$ python -q
>>> import numpy as np
>>> np.set_printoptions(precision=3, suppress=True, linewidth=160)
>>> tidy = lambda a: np.round(a, 3) + 0
>>> M = np.loadtxt("x.csv", delimiter=",")
>>> print(M)
[[-11.968 -14.04   17.903]
 [ -3.919  -0.045   8.034]
 [  3.023   7.011  -2.988]]
>>> r0 = np.array([1, 0, 0])
>>> B = M + np.outer(r0, np.eye(3)[0])
>>> print(tidy(np.linalg.det(B) / np.linalg.det(M)), tidy(1 + np.linalg.solve(M, r0)[0]))
-7.702 -7.702
>>> print(np.linalg.matrix_rank(np.linalg.inv(B) - np.linalg.inv(M), tol=1e-8))
1
>>> Q = M.astype(float).copy()
>>> for j in range(3):
...     Q[:, j] -= Q[:, :j] @ (Q[:, :j].T @ Q[:, j])
...     Q[:, j] /= np.linalg.norm(Q[:, j])
... 
>>> print(tidy(Q.T @ M))
[[ 12.951  14.624 -19.673]
 [  0.      5.693   2.64 ]
 [  0.      0.      0.088]]
>>> U, sig, vt = np.linalg.svd(M)
>>> print(tidy(sig))
[27.748  6.168  0.038]
>>> B = U[:, :2] @ np.diag(sig[:2]) @ vt[:2]
>>> print(np.linalg.matrix_rank(M, rtol=0.05))
2
>>> print(tidy(np.linalg.norm(M - B) / np.linalg.norm(M)))
0.001
>>> print(tidy(np.linalg.norm(M - B, 2)), tidy(sig[2]))
0.038 0.038
>>> print(tidy(np.abs(M - B).max()))
0.025
>>> vals, evecs = np.linalg.eig(M)
>>> print(tidy(M @ evecs[:, 0] - vals[0] * evecs[:, 0]))
[0. 0. 0.]
>>> print(tidy(vals))
[-21.102  -0.05    6.15 ]
>>> print(np.argsort(-np.linalg.norm(M, axis=0).round(6), kind="stable")[:3])
[2 1 0]
>>> print(np.linalg.matrix_rank(M, rtol=0.1))
2
>>> m1 = np.load("case5.npy")
>>> print(m1)
[[4. 1. 0. 0.]
 [0. 4. 1. 0.]
 [0. 0. 4. 1.]
 [0. 0. 0. 4.]]
>>> # triangular
>>> print([int(np.linalg.matrix_rank(np.linalg.matrix_power(m1, p))) for p in range(1, 5)])
[4, 4, 4, 4]
>>> print(np.linalg.matrix_rank(m1 - m1[0, 0] * np.eye(4)))
3
>>> print(np.abs(m1).max())
4.0
>>> print(m1.shape)
(4, 4)
>>> print(m1.mean(axis=0))
[1.   1.25 1.25 1.25]
>>> print(m1.sum(axis=1))
[5. 5. 5. 4.]
>>> print(np.count_nonzero(m1))
7
>>> print(np.linalg.matrix_rank(m1))
4
>>> print(np.unravel_index(np.abs(m1).argmax(), m1.shape))
(np.int64(0), np.int64(0))
>>> print(np.diff(m1, axis=0))
[[-4.  3.  1.  0.]
 [ 0. -4.  3.  1.]
 [ 0.  0. -4.  3.]]
>>> B = np.linalg.inv(m1)
>>> print(m1 @ B)
[[1. 0. 0. 0.]
 [0. 1. 0. 0.]
 [0. 0. 1. 0.]
 [0. 0. 0. 1.]]
>>> print(tidy(np.linalg.inv(B)))
[[4. 1. 0. 0.]
 [0. 4. 1. 0.]
 [0. 0. 4. 1.]
 [0. 0. 0. 4.]]
>>> print(tidy(np.linalg.det(m1) * np.linalg.det(B)))
1.0
>>> print((np.abs(B) > 1e-9).astype(int))
[[1 1 1 1]
 [0 1 1 1]
 [0 0 1 1]
 [0 0 0 1]]
>>> feats = np.load("m.npy")
>>> print(feats)
[[ 1. -1.]
 [-1.  2.]]
>>> # symmetric, so the eigenvalues are real
>>> B = feats / np.sqrt((feats ** 2).mean(axis=1, keepdims=True))
>>> print(feats - feats.mean(axis=1, keepdims=True))
[[ 1.  -1. ]
 [-1.5  1.5]]
>>> print(tidy(np.linalg.norm(B, axis=1)))
[1.414 1.414]
>>> print(np.linalg.matrix_rank(B) == np.linalg.matrix_rank(feats))
True
>>> print(np.linalg.matrix_rank(feats - feats.mean(axis=1, keepdims=True)))
1
>>> B = np.array([[7, 9, -9], [-8, 5, 8], [8, 9, -9], [4, -1, -1]])
>>> print(B.T @ m1.T)
[[ 20. -24.  36.  16.]
 [ 41.  29.  35.  -4.]
 [-28.  23. -37.  -4.]]
>>> print(np.einsum("ij,ij->i", m1, m1))
[17. 17. 17. 16.]
>>> print(np.einsum("ij->j", m1))
[4. 5. 5. 5.]
>>> print(np.einsum("ik,kj->ij", m1, B))
[[ 20.  41. -28.]
 [-24.  29.  23.]
 [ 36.  35. -37.]
 [ 16.  -4.  -4.]]
>>> print(m1 @ B)
[[ 20.  41. -28.]
 [-24.  29.  23.]
 [ 36.  35. -37.]
 [ 16.  -4.  -4.]]
>>> mat = np.loadtxt("w.csv", delimiter=",")
>>> print(tidy(mat))
[[0.002 0.002 0.05 ]
 [0.002 0.002 0.05 ]
 [0.05  0.05  0.995]]
>>> U, sig, vt = np.linalg.svd(mat, full_matrices=False)
>>> print(np.allclose(U * sig @ vt, mat))
True
>>> print(tidy(sig))
[1. 0. 0.]
>>> print(tidy(np.sqrt((sig ** 2).sum())), tidy(np.linalg.norm(mat)))
1.0 1.0
>>> print(U.shape, sig.shape, vt.shape)
(3, 3) (3,) (3, 3)
>>> vals, evecs = np.linalg.eigh(mat)
>>> print(tidy(evecs.T @ evecs))
[[1. 0. 0.]
 [0. 1. 0.]
 [0. 0. 1.]]
>>> print(tidy(evecs.T @ mat @ evecs))
[[0. 0. 0.]
 [0. 0. 0.]
 [0. 0. 1.]]
>>> print(tidy(vals))
[0. 0. 1.]
>>> print(np.abs(evecs[:, -1]).round(6).argmax())
2
>>> print(tidy(np.linalg.eigvalsh(mat + -1 * np.eye(3))))
[-1. -1.  0.]
>>> print(np.unique(vals.round(6) + 0, return_counts=True)[1])
[2 1]
>>> print(tidy(np.linalg.svd(mat, compute_uv=False)))
[1. 0. 0.]
